$ python -q
>>> import numpy as np
>>> from numpy import linalg as LA
>>> np.set_printoptions(suppress=True, linewidth=200)
>>> rng = np.random.default_rng(291)
>>> M = np.eye(11, dtype=int)[rng.permutation(11)] * np.array([5, 2, 0, -5, -2, -3, 2, -5, -1, -1, -4])
>>> M
array([[ 0,  0,  0, -5,  0,  0,  0,  0,  0,  0,  0],
       [ 0,  0,  0,  0,  0,  0,  0,  0, -1,  0,  0],
       [ 0,  2,  0,  0,  0,  0,  0,  0,  0,  0,  0],
       [ 5,  0,  0,  0,  0,  0,  0,  0,  0,  0,  0],
       [ 0,  0,  0,  0, -2,  0,  0,  0,  0,  0,  0],
       [ 0,  0,  0,  0,  0,  0,  0, -5,  0,  0,  0],
       [ 0,  0,  0,  0,  0,  0,  0,  0,  0,  0,  0],
       [ 0,  0,  0,  0,  0,  0,  0,  0,  0, -1,  0],
       [ 0,  0,  0,  0,  0,  0,  0,  0,  0,  0, -4],
       [ 0,  0,  0,  0,  0,  0,  2,  0,  0,  0,  0],
       [ 0,  0,  0,  0,  0, -3,  0,  0,  0,  0,  0]])
>>> lab = rng.permutation(11)
>>> lab
array([ 8,  1,  4, 10,  5,  7,  9,  3,  2,  0,  6])
>>> Y = M[lab][:, lab]
>>> round(LA.det(Y), 2), round(float(LA.det(M[lab])), 2)
(np.float64(0.0), 0.0)
>>> np.abs(np.diag(LA.qr(M)[1])) > 1e-9
array([ True,  True, False,  True,  True,  True,  True,  True, False,  True, False])
>>> np.allclose(M[:-1].T @ LA.lstsq(M[:-1].T, M[-1])[0], M[-1])
False
>>> round(float(np.trace(LA.pinv(M) @ M)), 2)
10.0
>>> np.unique(M.round(6), axis=0).shape
(11, 11)
>>> LA.matrix_rank(M, rtol=0.1)
np.int64(10)
>>> round(float(LA.norm(M, 2) / LA.norm(M)), 2)
0.47
>>> np.argsort(-LA.norm(M, axis=0).round(6), kind="stable")[:3]
array([0, 3, 7])
>>> LA.cond(M) > 100
np.True_
>>> [round(float(x), 2) for x in LA.svd(M, compute_uv=False)[:3]]
[5.0, 5.0, 5.0]
>>> U, sv, vt = LA.svd(M)
>>> vecs = vt[:(sv > 1e-8).sum()]
>>> x0 = M[1] + -3 * M[3] + rng.integers(2) * np.eye(11)[8]
>>> x0
array([-15.,   0.,   0.,   0.,   0.,   0.,   0.,   0.,   0.,   0.,   0.])
>>> round(LA.norm(x0 - vecs.T @ vecs @ x0), 2)
np.float64(0.0)
>>> np.diag(vecs.T @ vecs)
array([1., 1., 0., 1., 1., 1., 1., 1., 1., 1., 1.])
>>> vecs.T @ vecs
array([[1., 0., 0., 0., 0., 0., 0., 0., 0., 0., 0.],
       [0., 1., 0., 0., 0., 0., 0., 0., 0., 0., 0.],
       [0., 0., 0., 0., 0., 0., 0., 0., 0., 0., 0.],
       [0., 0., 0., 1., 0., 0., 0., 0., 0., 0., 0.],
       [0., 0., 0., 0., 1., 0., 0., 0., 0., 0., 0.],
       [0., 0., 0., 0., 0., 1., 0., 0., 0., 0., 0.],
       [0., 0., 0., 0., 0., 0., 1., 0., 0., 0., 0.],
       [0., 0., 0., 0., 0., 0., 0., 1., 0., 0., 0.],
       [0., 0., 0., 0., 0., 0., 0., 0., 1., 0., 0.],
       [0., 0., 0., 0., 0., 0., 0., 0., 0., 1., 0.],
       [0., 0., 0., 0., 0., 0., 0., 0., 0., 0., 1.]])
>>> np.round(LA.pinv(M), 2)
array([[ 0.  ,  0.  ,  0.  ,  0.2 ,  0.  ,  0.  ,  0.  ,  0.  ,  0.  ,  0.  ,  0.  ],
       [ 0.  ,  0.  ,  0.5 ,  0.  ,  0.  ,  0.  ,  0.  ,  0.  ,  0.  ,  0.  ,  0.  ],
       [ 0.  ,  0.  ,  0.  ,  0.  ,  0.  ,  0.  ,  0.  ,  0.  ,  0.  ,  0.  ,  0.  ],
       [-0.2 ,  0.  ,  0.  ,  0.  ,  0.  ,  0.  ,  0.  ,  0.  ,  0.  ,  0.  ,  0.  ],
       [ 0.  ,  0.  ,  0.  ,  0.  , -0.5 ,  0.  ,  0.  ,  0.  ,  0.  ,  0.  ,  0.  ],
       [ 0.  ,  0.  ,  0.  ,  0.  ,  0.  ,  0.  ,  0.  ,  0.  ,  0.  ,  0.  , -0.33],
       [ 0.  ,  0.  ,  0.  ,  0.  ,  0.  ,  0.  ,  0.  ,  0.  ,  0.  ,  0.5 ,  0.  ],
       [ 0.  ,  0.  ,  0.  ,  0.  ,  0.  , -0.2 ,  0.  ,  0.  ,  0.  ,  0.  ,  0.  ],
       [ 0.  , -1.  ,  0.  ,  0.  ,  0.  ,  0.  ,  0.  ,  0.  ,  0.  ,  0.  ,  0.  ],
       [ 0.  ,  0.  ,  0.  ,  0.  ,  0.  ,  0.  ,  0.  , -1.  ,  0.  ,  0.  ,  0.  ],
       [ 0.  ,  0.  ,  0.  ,  0.  ,  0.  ,  0.  ,  0.  ,  0.  , -0.25,  0.  ,  0.  ]])
>>> np.round(LA.svd(M, compute_uv=False), 2)
array([5., 5., 5., 4., 3., 2., 2., 2., 1., 1., 0.])
>>> E = 4 * np.eye(4) + np.ones((4, 4))
>>> E
array([[5., 1., 1., 1.],
       [1., 5., 1., 1.],
       [1., 1., 5., 1.],
       [1., 1., 1., 5.]])
>>> x0 = np.ones(4)
>>> for _ in range(4):
...     x0 = E @ x0
...     x0 /= LA.norm(x0)
...     print(round(x0 @ E @ x0, 2))
... 
8.0
8.0
8.0
8.0
>>> x0
array([0.5, 0.5, 0.5, 0.5])
>>> np.round(LA.eigvalsh(E)[-1], 2)
np.float64(8.0)
>>> w, vecs = LA.eigh(E)
>>> x0 = np.array([-4, 5, -4, -1])
>>> np.round(vecs * np.maximum(w, 0) @ vecs.T, 2)
array([[5., 1., 1., 1.],
       [1., 5., 1., 1.],
       [1., 1., 5., 1.],
       [1., 1., 1., 5.]])
>>> np.abs(E).sum(axis=1).max(), round(np.abs(w).max(), 2)
(np.float64(8.0), np.float64(8.0))
>>> x0 @ E @ x0
np.float64(248.0)
>>> w, vecs = LA.eig(E)
>>> round(np.prod(w), 2)
np.float64(512.0)
>>> np.round(E @ vecs[:, 0] - w[0] * vecs[:, 0], 2) + 0
array([0., 0., 0., 0.])
>>> Q = E.astype(float).copy()
>>> for j in range(4):
...     Q[:, j] -= Q[:, :j] @ (Q[:, :j].T @ Q[:, j])
...     Q[:, j] /= LA.norm(Q[:, j])
... 
>>> Q.round(2)
array([[ 0.94, -0.24, -0.18, -0.14],
       [ 0.19,  0.96, -0.18, -0.14],
       [ 0.19,  0.12,  0.96, -0.14],
       [ 0.19,  0.12,  0.09,  0.97]])
>>> np.round(Q.T @ Q, 2) + 0
array([[1., 0., 0., 0.],
       [0., 1., 0., 0.],
       [0., 0., 1., 0.],
       [0., 0., 0., 1.]])
>>> u = np.array([3, -3, -2, -3])
>>> Y = E + np.outer(u, np.eye(4)[3])
>>> LA.matrix_rank(LA.inv(Y) - LA.inv(E), tol=1e-8)
np.int64(1)
>>> np.round(LA.det(Y) / LA.det(E), 2), round(1 + LA.solve(E, u)[3], 2)
(np.float64(0.41), np.float64(0.41))
